% python3 -q
>>> import numpy as np
>>> np.set_printoptions(suppress=True, linewidth=120)
>>> tidy = lambda a: np.round(a, 2) + 0
>>> F = np.tril(np.array([[3, -2, -1, -1, -2, -2],
...     [1, 0, -3, 0, -2, 2],
...     [-1, 2, -3, 2, 1, -3],
...     [3, 2, -1, 3, 3, 3],
...     [-3, -2, -3, 3, 1, -2],
...     [2, 3, 2, 3, 2, 2]]), -1) + np.eye(6, dtype=int)
>>> F
array([[ 1,  0,  0,  0,  0,  0],
       [ 1,  1,  0,  0,  0,  0],
       [-1,  2,  1,  0,  0,  0],
       [ 3,  2, -1,  1,  0,  0],
       [-3, -2, -3,  3,  1,  0],
       [ 2,  3,  2,  3,  2,  1]])
>>> M2 = F ** -1
Traceback (most recent call last):
  File "<python-input-5>", line 1, in <module>
    M2 = F ** -1
         ~~^^~~~
ValueError: Integers to negative integer powers are not allowed.
>>> M2 = np.linalg.inv(F)
>>> tidy(np.linalg.det(F) * np.linalg.det(M2))
np.float64(1.0)
>>> np.allclose(M2, F.T)
False
>>> tidy(np.linalg.inv(M2))
array([[ 1.,  0.,  0.,  0.,  0.,  0.],
       [ 1.,  1.,  0.,  0.,  0.,  0.],
       [-1.,  2.,  1.,  0.,  0.,  0.],
       [ 3.,  2., -1.,  1.,  0.,  0.],
       [-3., -2., -3.,  3.,  1.,  0.],
       [ 2.,  3.,  2.,  3.,  2.,  1.]])
>>> tidy(F @ M2)
array([[1., 0., 0., 0., 0., 0.],
       [0., 1., 0., 0., 0., 0.],
       [0., 0., 1., 0., 0., 0.],
       [0., 0., 0., 1., 0., 0.],
       [0., 0., 0., 0., 1., 0.],
       [0., 0., 0., 0., 0., 1.]])
>>> tidy(np.linalg.cond(F))
np.float64(147.77)
>>> M2 = F / np.linalg.norm(F, axis=1, keepdims=True)
>>> G = M2 @ M2.T
>>> (np.abs(G) > 0.9).astype(int)
array([[1, 0, 0, 0, 0, 0],
       [0, 1, 0, 1, 0, 0],
       [0, 0, 1, 0, 0, 0],
       [0, 1, 0, 1, 0, 0],
       [0, 0, 0, 0, 1, 0],
       [0, 0, 0, 0, 0, 1]])
>>> tidy(np.degrees(np.arccos(np.clip(G[0, 2], -1, 1))))
np.float64(114.09)
>>> tidy(G[0])
array([ 1.  ,  0.71, -0.41,  0.77, -0.53,  0.36])
>>> x = np.array([0, 0, 3, 3, 3, 0])
>>> a = np.maximum(F @ x, 0)
>>> np.maximum(F @ x, 0) - np.maximum(-F @ x, 0)
array([ 0,  0,  3,  0,  3, 21])
>>> F.T @ a
array([30, 63, 36, 72, 45, 21])
>>> a
array([ 0,  0,  3,  0,  3, 21])
>>> np.flatnonzero(a > 1e-9)
array([2, 4, 5])
>>> np.maximum(F @ (3 * x), 0)
array([ 0,  0,  9,  0,  9, 63])
>>> tidy(np.tanh(F @ x))
array([0., 0., 1., 0., 1., 1.])
>>> W2 = np.array([[-9, 4, -1, 6, 9],
...     [6, -2, 9, 8, -9],
...     [5, 0, 1, 9, 7],
...     [4, 0, 8, -5, 5],
...     [4, 9, 7, -7, -4]])
>>> rng = np.random.default_rng(338188)
>>> data = (rng.random((36, 5)) < 0.25) @ W2
>>> data
array([[  8,   9,  15, -12,   1],
       [  5,   0,   1,   9,   7],
       [ -3,   2,   8,  14,   0],
       [ 13,   9,  16,  -3,   8],
       [  4,   9,   7,  -7,  -4],
       [ 10,  -2,  17,   3,  -4],
       [  4,   0,   8,  -5,   5],
       [ 10,   7,  16,   1, -13],
       [  0,   0,   0,   0,   0],
       [  6,  -2,   9,   8,  -9],
       [  0,   0,   0,   0,   0],
       [  8,   9,  15, -12,   1],
       [ -5,  13,   6,  -1,   5],
       [ 15,   7,  17,  10,  -6],
       [ -5,   4,   7,   1,  14],
       [ 10,  -2,  17,   3,  -4],
       [ 14,   7,  24,  -4,  -8],
       [  0,   0,   0,   0,   0],
       [  5,   0,   1,   9,   7],
       [  0,   0,   0,   0,   0],
       [ -5,  13,   6,  -1,   5],
       [  5,   0,   1,   9,   7],
       [  0,   0,   0,   0,   0],
       [ -3,   2,   8,  14,   0],
       [ -5,   4,   7,   1,  14],
       [  4,   9,   7,  -7,  -4],
       [  4,   0,   8,  -5,   5],
       [  4,   9,   7,  -7,  -4],
       [ -4,   4,   0,  15,  16],
       [  9,   9,   8,   2,   3],
       [ -5,  13,   6,  -1,   5],
       [  4,   0,   8,  -5,   5],
       [  6,  11,  16,  16,   3],
       [  0,   0,   0,   0,   0],
       [  4,   0,   8,  -5,   5],
       [  0,   0,   0,   0,   0]])
>>> # row 10 repeats row 8
>>> W2 = data[[12, 19]].astype(float)
>>> for _ in range(3):
...     idx = np.linalg.norm(data[:, None] - W2, axis=-1).argmin(axis=1)
...     W2 = np.array([data[idx == j].mean(axis=0) for j in range(2)])
... 
>>> idx
array([0, 1, 1, 0, 1, 1, 1, 1, 1, 1, 1, 0, 0, 1, 0, 1, 0, 1, 1, 1, 0, 1, 1, 1, 0, 1, 1, 1, 0, 0, 0, 1, 0, 1, 1, 1])
>>> tidy(W2)
array([[ 2.42,  8.75, 10.5 ,  0.08,  5.58],
       [ 3.67,  1.62,  6.17,  1.62, -0.29]])
>>> W2 = 20 * np.array([[-0.7, -1.3, -0.6, -0.4, 0.1, -0.8, -0.9, 0.0, 0.0, -1.7, 1.4],
...     [0.5, 0.1, -0.1, -0.9, -0.4, 1.5, 0.1, 1.3, 0.9, 0.6, 0.1]])
>>> idx = rng.integers(0, 2, 15)
>>> X = W2[idx] + rng.normal(size=(15, 11))
>>> tidy(X)
array([[  9.4 ,   2.09,  -1.72, -18.49,  -7.63,  31.62,   3.26,  25.74,  17.59,  12.9 ,   0.88],
       [-13.38, -26.74, -12.42,  -8.01,   2.12, -16.94, -18.41,   1.84,  -0.67, -34.7 ,  27.47],
       [  9.66,   1.62,  -3.27, -17.84,  -6.88,  30.02,   3.46,  24.31,  18.4 ,  11.28,   2.56],
       [  9.99,   3.17,  -2.69, -18.3 ,  -7.06,  30.87,   1.62,  27.45,  19.01,  13.33,   0.94],
       [-14.11, -24.16, -12.09,  -7.26,   2.45, -16.82, -16.79,   0.58,  -0.88, -34.65,  27.01],
       [  9.51,   1.4 ,  -1.68, -17.17,  -6.99,  29.29,   1.27,  25.41,  19.24,  10.15,   2.62],
       [ 11.36,   1.46,  -2.58, -17.01,  -7.72,  30.74,   2.2 ,  28.14,  18.12,  11.25,   3.87],
       [ 11.54,   3.12,  -2.46, -18.35,  -8.2 ,  30.55,   2.43,  27.55,  16.65,  14.08,   2.28],
       [  9.24,   1.56,  -1.88, -18.68,  -7.31,  29.72,   1.99,  25.48,  17.42,  11.63,   2.82],
       [-12.17, -27.11, -11.99,  -8.13,   2.62, -15.02, -17.82,   0.85,  -0.43, -34.83,  27.67],
       [-13.5 , -25.77, -11.2 ,  -7.  ,   2.08, -16.36, -19.04,   0.62,   0.82, -34.08,  27.19],
       [-14.06, -25.88, -11.25,  -9.06,   1.2 , -17.4 , -16.4 ,  -1.47,   0.4 , -35.02,  28.05],
       [ 11.35,   1.05,  -2.13, -18.84, -10.9 ,  28.37,   2.02,  26.49,  17.98,  13.07,   0.69],
       [  9.4 ,   4.3 ,  -3.05, -20.46,  -9.45,  29.74,   1.45,  26.25,  17.29,  12.24,   2.22],
       [  9.81,   1.91,  -0.88, -18.72,  -8.98,  30.81,   1.13,  25.19,  18.67,  11.17,   1.35]])
>>> hat = X @ np.linalg.solve(X.T @ X, X.T)
>>> tidy(hat @ X[:, 5])
array([ 31.62, -16.94,  30.02,  30.87, -16.82,  29.29,  30.74,  30.55,  29.72, -15.02, -16.36, -17.4 ,  28.37,  29.74,
        30.81])
>>> tidy(np.trace(hat))
np.float64(11.0)
>>> tidy(np.linalg.eigvalsh(hat))
array([0., 0., 0., 0., 1., 1., 1., 1., 1., 1., 1., 1., 1., 1., 1.])
>>> M2 = np.array([[0, 0],
...     [2, 2],
...     [3, 0],
...     [1, 1],
...     [0, 3],
...     [2, 3],
...     [1, 1],
...     [3, 2],
...     [0, 2],
...     [3, 3],
...     [2, 1]])
>>> np.vstack([X, M2.T]).shape
(17, 11)
>>> np.linalg.matrix_rank(np.vstack([X, M2.T]))
np.int64(11)
>>> G = X.T @ X
>>> np.linalg.matrix_rank(G)
np.int64(11)
>>> np.allclose(G, G.T)
True
>>> tidy(np.linalg.eigvalsh(G)[::-1])
array([29648.36, 14318.88,    28.37,    23.79,    17.91,    13.08,     6.76,     5.3 ,     2.58,     2.18,     0.67])
>>> Uu, sv, Vt = np.linalg.svd(X)
>>> tidy(sv)
array([172.19, 119.66,   5.33,   4.88,   4.23,   3.62,   2.6 ,   2.3 ,   1.61,   1.48,   0.82])
>>> M2 = Uu[:, :2] @ np.diag(sv[:2]) @ Vt[:2]
>>> np.linalg.matrix_rank(M2)
np.int64(2)
>>> tidy(np.linalg.norm(X - M2, 2)), tidy(sv[2])
(np.float64(5.33), np.float64(5.33))
>>> tidy(np.linalg.norm(X - M2) / np.linalg.norm(X))
np.float64(0.05)
>>> tidy(np.abs(X - M2).max())
np.float64(2.79)
>>> [round(float(x), 2) for x in np.linalg.svd(X, compute_uv=False)[:3]]
[172.19, 119.66, 5.33]
>>> round(np.log10(np.linalg.cond(X)))
2
>>> tidy(np.abs(np.linalg.svd(X)[2][-1]))
array([0.39, 0.11, 0.33, 0.45, 0.45, 0.33, 0.14, 0.2 , 0.03, 0.31, 0.24])
>>> tidy(np.linalg.norm(X, 2) / np.linalg.norm(X))
np.float64(0.82)
>>> np.linalg.matrix_rank(X, rtol=0.1)
np.int64(2)
>>> np.argsort(-np.linalg.norm(X, axis=0).round(6), kind="stable")[:3]
array([5, 9, 7])
>>> K = (rng.random((5, 5)) < 0.3) + np.eye(5)
>>> K /= K.sum(axis=1, keepdims=True)
>>> tidy(K)
array([[0.67, 0.  , 0.  , 0.33, 0.  ],
       [0.  , 1.  , 0.  , 0.  , 0.  ],
       [0.  , 0.  , 1.  , 0.  , 0.  ],
       [0.25, 0.25, 0.  , 0.5 , 0.  ],
       [0.25, 0.  , 0.25, 0.  , 0.5 ]])
>>> idx = rng.permutation(5)
>>> idx
array([0, 1, 2, 3, 4])
>>> M2 = K[idx][:, idx]
>>> tidy(M2)
array([[0.67, 0.  , 0.  , 0.33, 0.  ],
       [0.  , 1.  , 0.  , 0.  , 0.  ],
       [0.  , 0.  , 1.  , 0.  , 0.  ],
       [0.25, 0.25, 0.  , 0.5 , 0.  ],
       [0.25, 0.  , 0.25, 0.  , 0.5 ]])
>>> tidy(np.diag(M2))
array([0.67, 1.  , 1.  , 0.5 , 0.5 ])
>>> tidy(np.linalg.det(M2)), tidy(np.linalg.det(K[idx]))
(np.float64(0.13), np.float64(0.13))
>>> J = np.loadtxt("dump.csv", delimiter=",")
>>> J
array([[-0.1 , -1.4 , -0.3 ,  0.4 , -2.49,  0.3 ,  2.5 ,  0.8 ,  0.3 , -1.5 , -1.5 , -0.7 , -0.3 ,  1.1 ],
       [ 0.4 , -1.2 , -0.4 ,  1.2 , -0.6 ,  0.8 ,  0.6 ,  0.9 , -0.3 ,  0.3 ,  0.8 ,  0.2 , -0.4 , -1.  ],
       [-0.8 ,  0.  ,  1.2 , -0.5 ,  0.95,  1.4 , -0.9 , -0.8 ,  0.4 , -0.8 , -0.1 ,  0.6 ,  0.9 , -1.3 ],
       [-0.4 ,  0.4 ,  0.8 ,  1.1 , -1.3 , -1.5 ,  1.3 , -1.  ,  0.  , -0.6 ,  0.  , -0.2 , -0.2 , -0.6 ],
       [-1.2 ,  1.7 , -0.9 , -1.7 ,  2.19, -1.8 , -2.2 , -0.6 , -0.6 ,  1.2 ,  1.2 ,  0.8 ,  0.4 ,  0.2 ],
       [ 0.  ,  0.2 , -0.8 , -0.9 , -0.67,  0.8 ,  0.7 , -0.3 ,  0.8 ,  0.1 ,  0.1 , -0.5 ,  0.4 , -1.4 ],
       [-1.7 ,  0.3 ,  0.8 , -1.1 , -0.39,  2.3 ,  0.4 , -0.2 , -1.4 ,  1.2 , -0.7 ,  1.4 , -1.4 ,  0.6 ],
       [-1.2 ,  0.1 ,  1.4 , -1.  , -0.19, -0.8 ,  0.2 , -0.3 ,  0.6 ,  1.3 , -0.7 , -2.  , -0.7 ,  2.1 ],
       [-0.3 ,  0.6 ,  0.7 ,  1.  ,  0.51,  0.1 , -0.5 ,  0.3 , -1.  , -0.1 , -0.4 , -0.5 ,  2.  , -1.3 ],
       [ 1.1 , -0.7 , -0.3 ,  0.5 ,  0.6 ,  1.8 , -0.6 , -0.3 ,  0.5 ,  1.2 , -1.8 ,  1.  , -0.6 ,  0.8 ],
       [-0.7 ,  0.4 , -1.4 ,  1.6 , -0.23,  2.1 ,  0.2 , -2.1 ,  1.2 , -0.1 , -1.5 , -0.6 , -1.  ,  0.6 ],
       [-0.3 ,  0.3 ,  0.6 , -1.  ,  1.49,  1.1 , -1.5 , -0.9 , -0.2 ,  0.3 ,  0.7 ,  0.2 ,  0.8 , -1.3 ],
       [-0.8 ,  0.1 ,  0.4 ,  1.3 , -0.32, -2.4 ,  0.3 , -0.7 , -2.  ,  0.7 ,  0.7 , -1.  ,  0.2 , -1.7 ]])
>>> M2 = np.array([[0, 5],
...     [-2, 2],
...     [-1, -1],
...     [-9, -6],
...     [-4, 1],
...     [-8, 1],
...     [-3, 2],
...     [-9, 1],
...     [4, 7],
...     [-7, 1],
...     [8, -6],
...     [-8, -3],
...     [-1, -9],
...     [9, -3]])
>>> np.vstack([J, M2.T]).shape
(15, 14)
>>> np.linalg.matrix_rank(J @ M2)
np.int64(2)
>>> arr = np.load("test1.npy")
>>> tidy(arr)
array([[-11.34,  18.36,   9.6 , -13.59,  -4.27,  14.04,  -4.27,   4.32,  14.88,  -1.8 ,  12.3 , -11.01],
       [-10.91,  17.66,   9.2 , -13.01,  -4.27,  13.5 ,  -4.27,   4.16,  14.24,  -1.61,  11.79, -10.56],
       [-10.65,  17.24,   8.95, -12.66,  -4.27,  13.17,  -4.27,   4.06,  13.84,  -1.49,  11.48, -10.29],
       [ -9.1 ,  14.72,   7.51, -10.6 ,  -4.22,  11.25,  -4.22,   3.48,  11.54,  -0.85,   9.66,  -8.71],
       [ -5.67,   9.22,   4.36,  -6.2 ,  -3.8 ,   7.11,  -3.8 ,   2.12,   6.61,   0.37,   5.8 ,  -5.39],
       [ -5.5 ,   8.95,   4.2 ,  -5.98,  -3.77,   6.9 ,  -3.77,   2.05,   6.36,   0.43,   5.61,  -5.23],
       [ -5.47,   8.9 ,   4.18,  -5.95,  -3.76,   6.86,  -3.76,   2.04,   6.32,   0.44,   5.58,  -5.2 ],
       [ -4.89,   7.99,   3.66,  -5.24,  -3.63,   6.19,  -3.63,   1.8 ,   5.53,   0.6 ,   4.96,  -4.67],
       [ -3.48,   5.75,   2.41,  -3.55,  -3.19,   4.55,  -3.19,   1.2 ,   3.62,   0.92,   3.48,  -3.41],
       [ -3.09,   5.15,   2.08,  -3.11,  -3.04,   4.11,  -3.04,   1.04,   3.12,   0.99,   3.09,  -3.08],
       [ -2.56,   4.31,   1.63,  -2.5 ,  -2.8 ,   3.5 ,  -2.8 ,   0.81,   2.44,   1.05,   2.56,  -2.63],
       [ -2.04,   3.49,   1.19,  -1.93,  -2.52,   2.9 ,  -2.52,   0.58,   1.79,   1.09,   2.06,  -2.19],
       [ -1.03,   1.9 ,   0.4 ,  -0.88,  -1.79,   1.74,  -1.79,   0.16,   0.65,   1.01,   1.12,  -1.35],
       [ -0.58,   1.17,   0.09,  -0.46,  -1.32,   1.19,  -1.32,  -0.02,   0.21,   0.85,   0.71,  -0.96],
       [ -0.05,   0.21,  -0.1 ,  -0.03,  -0.36,   0.32,  -0.36,  -0.11,  -0.1 ,   0.31,   0.16,  -0.3 ],
       [ -0.05,   0.2 ,  -0.1 ,  -0.03,  -0.34,   0.31,  -0.34,  -0.11,  -0.1 ,   0.3 ,   0.16,  -0.28],
       [  0.  ,  -0.03,   0.04,   0.  ,   0.07,  -0.07,   0.07,   0.04,   0.04,  -0.07,  -0.03,   0.07],
       [ -0.01,  -0.06,   0.08,   0.  ,   0.14,  -0.15,   0.14,   0.08,   0.08,  -0.15,  -0.07,   0.15],
       [ -0.02,  -0.09,   0.13,  -0.01,   0.2 ,  -0.22,   0.2 ,   0.13,   0.13,  -0.22,  -0.11,   0.24],
       [ -0.17,  -0.18,   0.49,  -0.04,   0.4 ,  -0.7 ,   0.4 ,   0.52,   0.46,  -0.61,  -0.38,   0.8 ],
       [ -0.28,  -0.22,   0.7 ,  -0.03,   0.41,  -0.99,   0.41,   0.77,   0.62,  -0.77,  -0.57,   1.16],
       [ -0.3 ,  -0.22,   0.73,  -0.02,   0.41,  -1.03,   0.41,   0.81,   0.65,  -0.79,  -0.6 ,   1.22],
       [ -0.46,  -0.29,   1.02,   0.04,   0.31,  -1.49,   0.31,   1.2 ,   0.84,  -0.95,  -0.93,   1.81],
       [ -0.55,  -0.34,   1.18,   0.11,   0.21,  -1.77,   0.21,   1.43,   0.93,  -1.01,  -1.14,   2.17],
       [ -0.74,  -0.51,   1.52,   0.34,  -0.13,  -2.5 ,  -0.13,   1.99,   1.05,  -1.09,  -1.73,   3.11],
       [ -0.8 ,  -0.59,   1.63,   0.44,  -0.27,  -2.78,  -0.27,   2.19,   1.06,  -1.09,  -1.95,   3.46],
       [ -1.01,  -1.03,   2.02,   1.04,  -1.05,  -4.07,  -1.05,   3.05,   0.99,  -0.99,  -3.06,   5.09],
       [ -1.06,  -1.19,   2.11,   1.25,  -1.31,  -4.5 ,  -1.31,   3.3 ,   0.93,  -0.93,  -3.44,   5.62],
       [ -1.06,  -1.22,   2.13,   1.3 ,  -1.37,  -4.58,  -1.37,   3.35,   0.91,  -0.92,  -3.51,   5.72],
       [ -1.11,  -1.46,   2.24,   1.61,  -1.74,  -5.15,  -1.74,   3.69,   0.8 ,  -0.82,  -4.02,   6.43],
       [ -1.13,  -1.61,   2.3 ,   1.81,  -1.97,  -5.49,  -1.97,   3.88,   0.72,  -0.75,  -4.33,   6.85],
       [ -1.14,  -1.66,   2.32,   1.87,  -2.04,  -5.61,  -2.04,   3.94,   0.69,  -0.72,  -4.43,   6.99],
       [ -1.16,  -1.81,   2.36,   2.06,  -2.26,  -5.93,  -2.26,   4.12,   0.6 ,  -0.65,  -4.73,   7.39],
       [ -1.18,  -2.19,   2.46,   2.55,  -2.81,  -6.75,  -2.81,   4.55,   0.36,  -0.46,  -5.47,   8.39],
       [ -1.18,  -2.23,   2.47,   2.59,  -2.85,  -6.81,  -2.85,   4.59,   0.34,  -0.45,  -5.53,   8.46],
       [ -1.18,  -2.92,   2.57,   3.47,  -3.81,  -8.2 ,  -3.81,   5.28,  -0.14,  -0.08,  -6.81,  10.15],
       [ -1.13,  -3.67,   2.62,   4.4 ,  -4.77,  -9.6 ,  -4.77,   5.93,  -0.69,   0.33,  -8.11,  11.82],
       [ -1.13,  -3.71,   2.62,   4.45,  -4.83,  -9.68,  -4.83,   5.97,  -0.72,   0.35,  -8.18,  11.92],
       [ -1.05,  -4.46,   2.63,   5.38,  -5.76, -11.03,  -5.76,   6.56,  -1.31,   0.78,  -9.45,  13.52],
       [ -0.84,  -5.93,   2.55,   7.15,  -7.5 , -13.53,  -7.5 ,   7.6 ,  -2.49,   1.62, -11.81,  16.47],
       [ -0.74,  -6.47,   2.5 ,   7.81,  -8.13, -14.42,  -8.13,   7.96,  -2.95,   1.93, -12.66,  17.52],
       [ -0.54,  -7.53,   2.38,   9.08,  -9.33, -16.15,  -9.33,   8.61,  -3.85,   2.55, -14.31,  19.53],
       [ -0.42,  -8.12,   2.3 ,   9.77,  -9.97, -17.07,  -9.97,   8.96,  -4.35,   2.89, -15.19,  20.61]])
>>> np.linalg.lstsq(arr[:-1].T, arr[-1])[2]
np.int32(3)
>>> tidy(np.trace(np.linalg.pinv(arr) @ arr))
np.float64(3.0)
>>> np.abs(np.diag(np.linalg.qr(arr)[1])) > 1e-9
array([ True,  True,  True, False, False, False, False, False, False, False, False, False])
